$ python -q
>>> import numpy as np
>>> np.set_printoptions(suppress=True, linewidth=120)
>>> def rnd(a):
...     return np.round(a, 2) + 0
... 
>>> feats = np.load("data.npy")
>>> feats
array([[-5,  0,  0,  0,  0],
       [ 3,  3,  0,  0,  0],
       [ 5, -3, -1,  0,  0],
       [-5,  1, -1,  2,  0],
       [ 3,  1, -4, -5, -3]])
>>> out = np.linalg.inv(feats)
>>> rnd(np.linalg.det(feats) * np.linalg.det(out))
np.float64(1.0)
>>> rnd(np.linalg.inv(out))
array([[-5.,  0.,  0.,  0.,  0.],
       [ 3.,  3.,  0.,  0.,  0.],
       [ 5., -3., -1.,  0.,  0.],
       [-5.,  1., -1.,  2.,  0.],
       [ 3.,  1., -4., -5., -3.]])
>>> rnd(np.linalg.slogdet(feats)[0])
np.float64(-1.0)
>>> (np.abs(out) > 1e-9).astype(int)
array([[1, 0, 0, 0, 0],
       [1, 1, 0, 0, 0],
       [1, 1, 1, 0, 0],
       [1, 1, 1, 1, 0],
       [1, 1, 1, 1, 1]])
>>> x0 = np.array([-4, 0, 5, 2, 5])
>>> target = feats @ x0
>>> c, lr = np.zeros(5), 1 / np.linalg.norm(feats, 2) ** 2
>>> for i in range(4):
...     c -= lr * feats.T @ (feats @ c - target)
...     if i % 1 == 0: print(i, round(np.linalg.norm(feats @ c - target), 2))
... 
0 17.6
1 12.17
2 8.97
3 7.14
>>> rnd(np.linalg.cond(feats))
np.float64(64.18)
>>> rnd(np.abs(np.linalg.eigvals(feats)).max())
np.float64(5.0)
>>> rnd(np.sort(np.abs(np.linalg.eigvals(feats))))
array([1., 2., 3., 3., 5.])
>>> np.allclose(feats, feats.T)
False
>>> F = np.load("a.npy")
>>> F
array([[-8.65, -2.53,  0.08,  7.85],
       [-3.34, -0.9 ,  0.03,  3.04],
       [-7.57, -2.15, -0.01,  6.89],
       [-8.79, -2.43,  0.01,  7.98],
       [-7.6 , -2.13,  0.04,  6.99],
       [-5.38, -1.72, -0.19,  5.07],
       [-7.72, -2.14,  0.03,  6.96],
       [-3.21, -0.99,  0.09,  3.09],
       [-6.55, -1.83,  0.05,  6.11],
       [-5.54, -1.64,  0.03,  5.16],
       [-7.67, -2.18, -0.04,  6.98],
       [-9.84, -2.83,  0.12,  9.1 ],
       [-0.93, -0.38,  0.05,  1.2 ],
       [ 0.06,  0.36, -0.09,  0.08],
       [-9.92, -2.59, -0.07,  9.01],
       [-5.44, -1.58,  0.16,  4.95],
       [-8.88, -2.37,  0.1 ,  7.91],
       [-4.46, -1.25,  0.03,  3.95],
       [ 0.2 ,  0.03,  0.04,  0.24],
       [-6.67, -1.87, -0.05,  6.04],
       [-2.28, -0.46, -0.08,  2.19],
       [-0.12, -0.21,  0.08, -0.04],
       [-8.76, -2.37, -0.04,  8.05],
       [-3.26, -0.77,  0.  ,  3.08]])
>>> x0 = np.array([2, 0, 0, 0])
>>> target = F @ x0
>>> c, lr = np.zeros(4), 1 / np.linalg.norm(F, 2) ** 2
>>> for i in range(8):
...     c -= lr * F.T @ (F @ c - target)
...     if i % 2 == 0: print(i, round(np.linalg.norm(F @ c - target), 2))
... 
0 0.73
2 0.73
4 0.73
6 0.73
>>> rnd(np.linalg.cond(F))
np.float64(125.18)
